% python3 -q
>>> import numpy as np
>>> np.set_printoptions(suppress=True, linewidth=100)
>>> M = np.load("w.npy")
>>> print(M)
[[ 0.9  -1.2   1.1  -0.2   0.1  -0.9  -0.2   0.1  -1.    0.9   0.4 ]
 [ 0.   -1.2  -0.2  -1.1   0.7  -1.9   1.2   1.3   0.1  -1.1   0.2 ]
 [-0.6   1.8   2.1  -0.5  -1.9  -0.6   0.7  -1.1  -0.1   0.7   0.3 ]
 [-0.7  -0.6   0.8  -0.6   0.8  -2.6   0.    0.8   0.2  -0.7   3.3 ]
 [-1.   -1.2   0.4  -0.4   1.9   0.1  -0.1  -0.9  -1.1  -0.5   0.2 ]
 [-0.7   0.2   0.2  -1.2  -0.1  -1.5   0.3  -1.5   0.   -1.1  -0.2 ]
 [ 0.4  -4.   -0.7  -0.1   0.8   1.3  -0.7  -1.8  -1.4   1.    0.6 ]
 [-0.5  -0.9   1.6   0.   -0.2   0.4  -1.2  -0.1  -1.2   0.6  -0.7 ]
 [ 0.25 -0.27 -0.37  0.12  2.24  0.63 -0.86 -1.02 -0.97 -0.24  0.23]
 [-1.1   0.9   1.1   1.4   0.5   0.7   0.4   0.9   2.2   1.7   2.8 ]
 [ 0.3  -0.3  -0.4   0.2   2.3   0.6  -0.9  -1.   -0.9  -0.3   0.2 ]
 [ 1.3   0.3   0.4  -0.2  -0.1   0.9  -1.3   1.1   0.5  -1.6  -0.6 ]]
>>> B = np.c_[M[:, :6] @ np.array([[-5, 5, -1, 0, -1, 4],
...     [-5, -2, -5, 2, 3, -3],
...     [1, 0, -3, 3, -5, -1],
...     [-1, -4, -3, 5, -4, 5],
...     [-1, 5, 0, 4, 3, 5],
...     [4, 0, 3, 1, 2, -2]]), np.array([5, 8, 0, 1, 1, 6, 6, 0, 0, 9, 9, 0])]
>>> print(B.round(2))
[[ -0.9    8.2   -0.3   -0.6  -10.7    7.4    5.  ]
 [ -1.4   10.3    4.2   -7.6    0.1    5.6    8.  ]
 [ -3.9  -14.1  -15.    -0.8   -9.4  -20.7    0.  ]
 [ -3.3    4.1   -4.7   -1.2   -5.5    4.4    1.  ]
 [ 10.3    8.5    7.3    4.5    2.9    6.5    1.  ]
 [ -2.     0.4   -1.8   -6.9    1.8   -7.1    6.  ]
 [ 21.8   14.4   25.9   -6.1   -3.5   15.2    6.  ]
 [ 10.4   -1.7    1.4    2.6  -10.    -2.7    0.  ]
 [ -0.11  12.51   3.74   8.54   8.29  12.72   0.  ]
 [  3.   -10.4   -8.8   14.8   -4.4   -0.1    9.  ]
 [ -0.5   12.8    3.6    9.     8.1   13.8    9.  ]
 [ -3.7    6.2   -0.7    1.3   -0.1    0.6    0.  ]]
>>> print(np.round(np.linalg.norm(B - M @ np.linalg.lstsq(M, B)[0], axis=0), 2) + 0)
[0.   0.   0.   0.   0.   0.   6.97]
>>> print(np.round(np.linalg.lstsq(M, B[:, 0])[0], 2) + 0)
[-5. -5.  1. -1. -1.  4.  0.  0.  0.  0.  0.]
>>> print(np.round(np.linalg.norm(np.linalg.qr(M)[0].T @ B, axis=0) ** 2 / ((B ** 2).sum(axis=0) + 1e-12), 2))
[1.   1.   1.   1.   1.   1.   0.85]
>>> print(np.linalg.matrix_rank(B))
7
